$ python -q
>>> import numpy as np
>>> import numpy.linalg as la
>>> np.set_printoptions(suppress=True, linewidth=140)
>>> M = np.load("arr.npy")
>>> M
array([[ 0.98,  3.01,  0.99,  3.05,  2.98,  1.  ,  3.01, -0.02,  2.96,  2.99, -0.01,  2.01,  3.  ],
       [ 0.99,  2.99,  0.98,  3.03,  2.99,  1.03,  3.01, -0.01,  2.98,  3.02,  0.01,  2.  ,  2.99],
       [ 0.99,  3.02,  1.04,  2.98,  2.99,  1.02,  3.03, -0.03,  2.99,  2.97,  0.03,  2.01,  3.  ],
       [ 1.02,  3.03,  1.  ,  3.01,  3.02,  0.99,  3.03, -0.02,  2.98,  3.01,  0.  ,  1.99,  2.99],
       [ 1.  ,  3.03,  1.02,  3.01,  2.99,  0.99,  3.01,  0.01,  3.03,  3.01,  0.01,  2.02,  3.  ],
       [ 0.96,  3.02,  1.01,  3.  ,  3.  ,  1.04,  2.98,  0.  ,  2.99,  3.  , -0.03,  2.02,  2.97],
       [ 0.97,  0.99,  1.98,  3.  ,  3.  ,  2.01,  0.98,  2.99,  2.03,  0.02,  2.03,  3.01,  2.03],
       [ 1.01,  0.97,  1.99,  3.02,  3.03,  2.01,  1.  ,  2.99,  2.01,  0.  ,  2.  ,  3.03,  1.99],
       [ 0.99,  1.  ,  1.98,  3.01,  3.  ,  1.98,  0.99,  2.99,  2.01,  0.01,  2.02,  3.  ,  1.97],
       [ 0.98,  1.01,  2.01,  3.  ,  3.  ,  2.  ,  1.01,  3.01,  2.01, -0.01,  2.  ,  3.01,  1.99],
       [ 1.01,  1.  ,  1.99,  3.02,  2.99,  2.01,  1.  ,  3.01,  2.01,  0.02,  1.99,  3.  ,  2.01],
       [ 0.99,  0.99,  2.02,  3.03,  2.99,  2.01,  0.98,  3.  ,  2.01, -0.03,  1.98,  3.02,  1.99],
       [ 3.03,  1.03,  3.03,  0.  ,  1.01,  2.02,  0.01,  1.01,  3.02, -0.02,  0.02,  3.02,  0.99],
       [ 3.01,  0.99,  3.01, -0.02,  1.02,  2.03, -0.03,  1.04,  2.99,  0.  , -0.02,  2.97,  1.02],
       [ 2.98,  0.95,  2.96, -0.03,  1.01,  1.99, -0.03,  1.01,  2.99,  0.  ,  0.04,  3.05,  1.  ],
       [ 3.  ,  1.01,  3.03,  0.03,  1.03,  1.99,  0.01,  1.01,  3.02, -0.01,  0.02,  3.03,  1.02],
       [ 3.  ,  0.99,  3.  , -0.01,  1.  ,  1.99,  0.07,  0.99,  3.  ,  0.02, -0.01,  2.99,  0.99],
       [ 2.98,  1.02,  3.  ,  0.01,  1.02,  2.02, -0.07,  0.99,  3.01,  0.01,  0.01,  2.99,  1.01]])
>>> Uu, sigma, Vt = la.svd(M)
>>> sigma.round(2)
array([28.73, 11.94,  8.56,  0.12,  0.11,  0.09,  0.08,  0.07,  0.06,  0.06,  0.05,  0.03,  0.01])
>>> out = Uu[:, :3] @ np.diag(sigma[:3]) @ Vt[:3]
>>> la.matrix_rank(out)
np.int64(3)
